In [1]: import numpy as np

In [2]: from numpy import linalg as LA

In [3]: np.set_printoptions(suppress=True, linewidth=120)

In [4]: def rd(a):
   ...:     return np.round(a, 1) + 0
   ...: 

In [5]: Y = np.array([[1, -2], [-1, 3]])

In [6]: A = np.tile(Y, (2, 2))

In [7]: A
Out[7]: 
array([[ 1, -2,  1, -2],
       [-1,  3, -1,  3],
       [ 1, -2,  1, -2],
       [-1,  3, -1,  3]])

In [8]: rank = LA.matrix_rank(A)

In [9]: rank
Out[9]: np.int64(2)

In [10]: null = LA.svd(A)[2][rank:].T

In [11]: rd(null @ null.T)
Out[11]: 
array([[ 0.5,  0. , -0.5,  0. ],
       [ 0. ,  0.5,  0. , -0.5],
       [-0.5,  0. ,  0.5,  0. ],
       [ 0. , -0.5,  0. ,  0.5]])

In [12]: rd(A @ null)
Out[12]: 
array([[0., 0.],
       [0., 0.],
       [0., 0.],
       [0., 0.]])

In [13]: [int(LA.matrix_rank(np.delete(A, i, axis=0))) for i in range(4)]
Out[13]: [2, 2, 2, 2]

In [14]: np.allclose(A @ null, 0)
Out[14]: True

In [15]: [int(LA.matrix_rank(A[:i])) for i in range(1, len(A) + 1)]
Out[15]: [1, 2, 2, 2]

In [16]: Uu, sv, VT = LA.svd(A)

In [17]: evecs = VT[:(sv > 1e-8).sum()]

In [18]: rng = np.random.default_rng(900568)

In [19]: x0 = A[1] + 2 * A[0] + rng.integers(2) * np.eye(4)[3]

In [20]: x0
Out[20]: array([ 1., -1.,  1.,  0.])

In [21]: rd(evecs.T @ evecs)
Out[21]: 
array([[0.5, 0. , 0.5, 0. ],
       [0. , 0.5, 0. , 0.5],
       [0.5, 0. , 0.5, 0. ],
       [0. , 0.5, 0. , 0.5]])

In [22]: rd(np.diag(evecs.T @ evecs))
Out[22]: array([0.5, 0.5, 0.5, 0.5])

In [23]: Y = A + rng.integers(-2, 3, (4, 2)) @ rng.integers(-2, 3, (2, 4))

In [24]: Y
Out[24]: 
array([[-5, -8,  0,  1],
       [ 7, 11,  1, -1],
       [ 5,  2,  3, -4],
       [-9, -5, -3,  7]])

In [25]: rd(LA.svd(Y - A, compute_uv=False))
Out[25]: array([20.4,  1.1,  0. ,  0. ])

In [26]: np.abs(Y - A).sum(axis=1)
Out[26]: array([16, 22, 12, 22])

In [27]: Y - A
Out[27]: 
array([[-6, -6, -1,  3],
       [ 8,  8,  2, -4],
       [ 4,  4,  2, -2],
       [-8, -8, -2,  4]])

In [28]: rd(LA.norm(A))
Out[28]: np.float64(7.7)

In [29]: A.sum(axis=1)
Out[29]: array([-2,  4, -2,  4])

In [30]: np.count_nonzero(A)
Out[30]: np.int64(16)

In [31]: rd(LA.svd(A, compute_uv=False))
Out[31]: array([7.7, 0.5, 0. , 0. ])

In [32]: np.zeros(4, 4)
---------------------------------------------------------------------------
TypeError                                 Traceback (most recent call last)
Cell In[32], line 1
----> 1 np.zeros(4, 4)

TypeError: Cannot interpret '4' as a data type

In [33]: LA.rank(A)
---------------------------------------------------------------------------
AttributeError                            Traceback (most recent call last)
Cell In[33], line 1
----> 1 LA.rank(A)

AttributeError: module 'numpy.linalg' has no attribute 'rank'

In [34]: th = np.radians(72)

In [35]: r_ = np.eye(4)

In [36]: r_[3, 3] = r_[0, 0] = np.cos(th)

In [37]: r_[3, 0], r_[0, 3] = -np.sin(th), np.sin(th)

In [38]: rd(r_)
Out[38]: 
array([[ 0.3,  0. ,  0. ,  1. ],
       [ 0. ,  1. ,  0. ,  0. ],
       [ 0. ,  0. ,  1. ,  0. ],
       [-1. ,  0. ,  0. ,  0.3]])

In [39]: Y = A @ r_.T

In [40]: rd(LA.svd(A, compute_uv=False)), rd(LA.svd(Y, compute_uv=False))
Out[40]: (array([7.7, 0.5, 0. , 0. ]), array([7.7, 0.5, 0. , 0. ]))

In [41]: rd(LA.det(r_)), rd(np.trace(r_))
Out[41]: (np.float64(1.0), np.float64(2.6))

In [42]: np.allclose(LA.norm(A, axis=1), LA.norm(Y, axis=1))
Out[42]: True

In [43]: F = np.loadtxt("dump.csv", delimiter=",")

In [44]: rd(F)
Out[44]: 
array([[ -6.7,   0.8,   9.4,  11.2,  -0.4,  25.8,  21.9,  28.1, -27.9,  29.7,  23.7,   9.1,   4.2],
       [ -0.6,  -4.3,   6.2,   6.6,  -2.3,  14.4,  11.2,  18.1, -16.6,  17.8,  12.2,   4.8,   4.6],
       [  2.9,  -6.2,   2.6,   1.7,  -3.1,   5. ,   2.8,   8.3,  -5.5,   6.5,   3. ,   1.4,   3.4],
       [  3. ,  -5.7,   1.7,   0.6,  -2.9,   3.4,   1.5,   6.2,  -3.1,   4.1,   1.5,   0.8,   2.7],
       [  2.9,  -5.4,   1.3,   0.2,  -2.8,   2.9,   1.2,   5.4,  -2.3,   3.3,   1.1,   0.6,   2.4],
       [  2.7,  -5.1,   1.1,   0. ,  -2.7,   2.5,   0.9,   4.8,  -1.7,   2.7,   0.7,   0.5,   2.1],
       [  2.7,  -5.1,   1.1,  -0.1,  -2.7,   2.5,   0.9,   4.7,  -1.7,   2.7,   0.7,   0.5,   2.1],
       [  1.4,  -2.6,   0.1,  -0.8,  -1.6,   1.2,   0.3,   2.1,   0.2,   0.6,   0.1,   0.2,   0.7],
       [  1.2,  -2.3,   0. ,  -0.8,  -1.4,   1. ,   0.3,   1.8,   0.3,   0.4,   0.1,   0.2,   0.6],
       [  0.3,  -0.7,  -0.1,  -0.4,  -0.5,   0.4,   0.2,   0.6,   0.3,   0. ,   0.1,   0.1,   0.1],
       [  0.1,  -0.3,  -0.1,  -0.2,  -0.3,   0.2,   0.1,   0.3,   0.2,   0. ,   0. ,   0.1,   0. ],
       [  0.1,  -0.2,   0. ,  -0.2,  -0.2,   0.2,   0.1,   0.2,   0.1,   0. ,   0. ,   0. ,   0. ],
       [ -0.2,   0.8,   0.3,   1. ,   0.8,  -1.1,  -0.7,  -1.1,  -0.8,   0.1,  -0.4,  -0.3,   0.2],
       [  2.6,  -0.4,   2.2,   5.4,   2.5,  -7.2,  -5.8,  -5.2,  -4. ,  -0.1,  -4.6,  -2.5,   3.3],
       [ 12.1,  -8.5,   5.6,  12.2,   3.1, -21.2, -18.8, -12.9,  -7.4,  -2.4, -16.1,  -7.8,  11. ],
       [ 24.2, -19.6,   8.9,  18.4,   2.4, -37.4, -34.3, -21.6,  -9.3,  -6.5, -30.3, -14. ,  19.8],
       [ 32.2, -27. ,  10.7,  21.9,   1.7, -47.7, -44.3, -27.2,  -9.8,  -9.5, -39.5, -18.1,  25.3]])

In [45]: x0 = np.array([5, -1, -5, -3, 0, 7, 5, 8, 2, 2, 6, -3, 9])

In [46]: np.sign((F @ x0).round(6))
Out[46]: array([ 1.,  1.,  1.,  1.,  1.,  1.,  1.,  1.,  1.,  1.,  1.,  1., -1., -1., -1., -1., -1.])

In [47]: LA.norm(F @ x0) <= LA.norm(F, 2) * LA.norm(x0) + 1e-9
Out[47]: np.True_

In [48]: rd(F @ np.eye(13)[4])
Out[48]: array([-0.4, -2.3, -3.1, -2.9, -2.8, -2.7, -2.7, -1.6, -1.4, -0.5, -0.3, -0.2,  0.8,  2.5,  3.1,  2.4,  1.7])

In [49]: m1 = np.load("test15.npy")

In [50]: m1
Out[50]: 
array([[2, 1, 2, 3, 1, 3],
       [0, 0, 1, 1, 0, 2],
       [2, 2, 0, 1, 2, 3],
       [1, 3, 1, 3, 3, 3],
       [2, 2, 1, 1, 3, 0],
       [0, 2, 0, 2, 0, 2],
       [2, 1, 1, 2, 1, 1]])

In [51]: x0 = np.array([9, 0, 8, 7, 1, 4])

In [52]: np.sign((m1 @ x0).round(6))
Out[52]: array([1, 1, 1, 1, 1, 1, 1])

In [53]: m1 @ (2 * x0)
Out[53]: array([136,  46,  78, 106,  72,  44,  90])

In [54]: m1 * x0
Out[54]: 
array([[18,  0, 16, 21,  1, 12],
       [ 0,  0,  8,  7,  0,  8],
       [18,  0,  0,  7,  2, 12],
       [ 9,  0,  8, 21,  3, 12],
       [18,  0,  8,  7,  3,  0],
       [ 0,  0,  0, 14,  0,  8],
       [18,  0,  8, 14,  1,  4]])

In [55]: m1 @ np.eye(6)[0]
Out[55]: array([2., 0., 2., 1., 2., 0., 2.])

In [56]: np.einsum("ij,j->i", m1, x0)
Out[56]: array([68, 23, 39, 53, 36, 22, 45])

In [57]: x0 = np.array([5, 2, 4, 1, 0, 4])

In [58]: y = m1 @ x0

In [59]: y
Out[59]: array([35, 13, 27, 30, 19, 14, 22])

In [60]: rd(LA.pinv(m1) @ m1)
Out[60]: 
array([[1., 0., 0., 0., 0., 0.],
       [0., 1., 0., 0., 0., 0.],
       [0., 0., 1., 0., 0., 0.],
       [0., 0., 0., 1., 0., 0.],
       [0., 0., 0., 0., 1., 0.],
       [0., 0., 0., 0., 0., 1.]])

In [61]: rd(LA.lstsq(m1, y)[0])
Out[61]: array([5., 2., 4., 1., 0., 4.])

In [62]: y = y + 0.3 * rng.normal(size=7)

In [63]: rd(y)
Out[63]: array([34.6, 12.7, 26.8, 29.9, 18.7, 13.8, 22.5])

In [64]: b, *_ = LA.lstsq(m1, y)

In [65]: rd(b)
Out[65]: array([5.1, 1.3, 3.1, 1.7, 0.3, 3.8])

In [66]: [round(float(LA.norm(LA.solve(m1.T @ m1 + lam * np.eye(6), m1.T @ y))), 2) for lam in (0, 1, 10, 100)]
Out[66]: [7.45, 6.8, 5.62, 3.14]

In [67]: rd(m1.T @ (y - m1 @ b))
Out[67]: array([0., 0., 0., 0., 0., 0.])

In [68]: Y = m1[0, 0] * m1[1:] - np.outer(m1[1:, 0], m1[0])

In [69]: Y
Out[69]: 
array([[ 0,  0,  2,  2,  0,  4],
       [ 0,  2, -4, -4,  2,  0],
       [ 0,  5,  0,  3,  5,  3],
       [ 0,  2, -2, -4,  4, -6],
       [ 0,  4,  0,  4,  0,  4],
       [ 0,  0, -2, -2,  0, -4]])

In [70]: np.flatnonzero(~Y.round(6).any(axis=1))
Out[70]: array([], dtype=int64)

In [71]: m1[:, 0] / m1[0, 0]
Out[71]: array([1. , 0. , 1. , 0.5, 1. , 0. , 1. ])

In [72]: W = np.array([[-3, 2, -3, 0, 1, 1],
    ...:     [3, -3, -2, 3, 3, 1],
    ...:     [0, -2, 2, -1, 1, 3],
    ...:     [-1, -3, -1, -3, 1, -2],
    ...:     [1, 3, 3, 0, 2, 2],
    ...:     [-1, 2, 0, -2, 2, -3],
    ...:     [1, -2, -2, 0, 0, -2],
    ...:     [-2, 2, -1, 0, -3, 2],
    ...:     [-1, -1, -2, 1, 2, -3],
    ...:     [0, 0, -3, -1, 1, -3],
    ...:     [3, -3, 0, -3, 0, -3],
    ...:     [3, 2, 3, -1, 2, -1],
    ...:     [3, -2, 3, 0, 2, 0]])

In [73]: b = np.array([7, 8, 2, 0, 4, 8])

In [74]: act = np.maximum(F @ W + b, 0)

In [75]: rd((act > 0).mean(axis=0))
Out[75]: array([0.4, 0.9, 0.5, 0.3, 0.4, 0.6])

In [76]: C = np.array([[1, 1], [0, 1], [4, 3], [1, 1], [1, 0], [5, 5]])

In [77]: (act @ C).round(6).argmax(axis=1)
Out[77]: array([0, 1, 1, 1, 1, 1, 1, 1, 1, 1, 1, 1, 0, 0, 0, 0, 0])

In [78]: W @ C
Out[78]: 
array([[ -9,  -5],
       [  6,   2],
       [ 23,  18],
       [-17, -20],
       [ 25,  23],
       [-16, -16],
       [-17, -17],
       [  1,   7],
       [-21, -22],
       [-27, -25],
       [-15, -18],
       [ 11,   8],
       [ 17,  10]])

In [79]: LA.norm(m1, axis=1).argmax()
Out[79]: np.int64(3)

In [80]: rd(LA.norm(m1, "nuc"))
Out[80]: np.float64(20.2)

In [81]: rd(LA.norm(m1, axis=0))
Out[81]: array([4.1, 4.8, 2.8, 5.4, 4.9, 6. ])

In [82]: data = np.load("sample18.npy")

In [83]: data
Out[83]: 
array([[3, 1, 0, 3, 0, 3, 0, 0, 2],
       [1, 3, 1, 0, 3, 0, 3, 0, 0],
       [0, 1, 3, 1, 0, 3, 0, 3, 0],
       [3, 0, 1, 3, 1, 0, 3, 0, 3],
       [0, 3, 0, 1, 3, 1, 0, 3, 0],
       [3, 0, 3, 0, 1, 3, 1, 0, 3],
       [0, 3, 0, 3, 0, 1, 3, 1, 0],
       [0, 0, 3, 0, 3, 0, 1, 3, 1],
       [2, 0, 0, 3, 0, 3, 0, 1, 3]])

In [84]: Y = data[0, 0] * data[1:] - np.outer(data[1:, 0], data[0])

In [85]: Y
Out[85]: 
array([[ 0,  8,  3, -3,  9, -3,  9,  0, -2],
       [ 0,  3,  9,  3,  0,  9,  0,  9,  0],
       [ 0, -3,  3,  0,  3, -9,  9,  0,  3],
       [ 0,  9,  0,  3,  9,  3,  0,  9,  0],
       [ 0, -3,  9, -9,  3,  0,  3,  0,  3],
       [ 0,  9,  0,  9,  0,  3,  9,  3,  0],
       [ 0,  0,  9,  0,  9,  0,  3,  9,  3],
       [ 0, -2,  0,  3,  0,  3,  0,  3,  5]])

In [86]: np.flatnonzero(~Y.round(6).any(axis=1))
Out[86]: array([], dtype=int64)

In [87]: LA.matrix_rank(Y), LA.matrix_rank(data)
Out[87]: (np.int64(8), np.int64(9))

In [88]: x0 = np.array([0, -2, 1, 1, 3, 1, -3, -1, 0])

In [89]: Y @ np.eye(9)[2]
Out[89]: array([3., 9., 3., 0., 9., 0., 9., 0.])

In [90]: Y * x0
Out[90]: 
array([[  0, -16,   3,  -3,  27,  -3, -27,   0,   0],
       [  0,  -6,   9,   3,   0,   9,   0,  -9,   0],
       [  0,   6,   3,   0,   9,  -9, -27,   0,   0],
       [  0, -18,   0,   3,  27,   3,   0,  -9,   0],
       [  0,   6,   9,  -9,   9,   0,  -9,   0,   0],
       [  0, -18,   0,   9,   0,   3, -27,  -3,   0],
       [  0,   0,   9,   0,  27,   0,  -9,  -9,   0],
       [  0,   4,   0,   3,   0,   3,   0,  -3,   0]])

In [91]: Y @ (2 * x0)
Out[91]: array([-38,  12, -36,  12,  12, -72,  36,  14])

In [92]: Y @ np.ones(9)
Out[92]: array([21., 33.,  6., 33.,  6., 33., 33., 12.])

In [93]: (Y * x0).sum(axis=1)
Out[93]: array([-19,   6, -18,   6,   6, -36,  18,   7])

In [94]: (Y @ x0).argmax()
Out[94]: np.int64(6)

In [95]: np.sign((Y @ x0).round(6))
Out[95]: array([-1,  1, -1,  1,  1, -1,  1,  1])
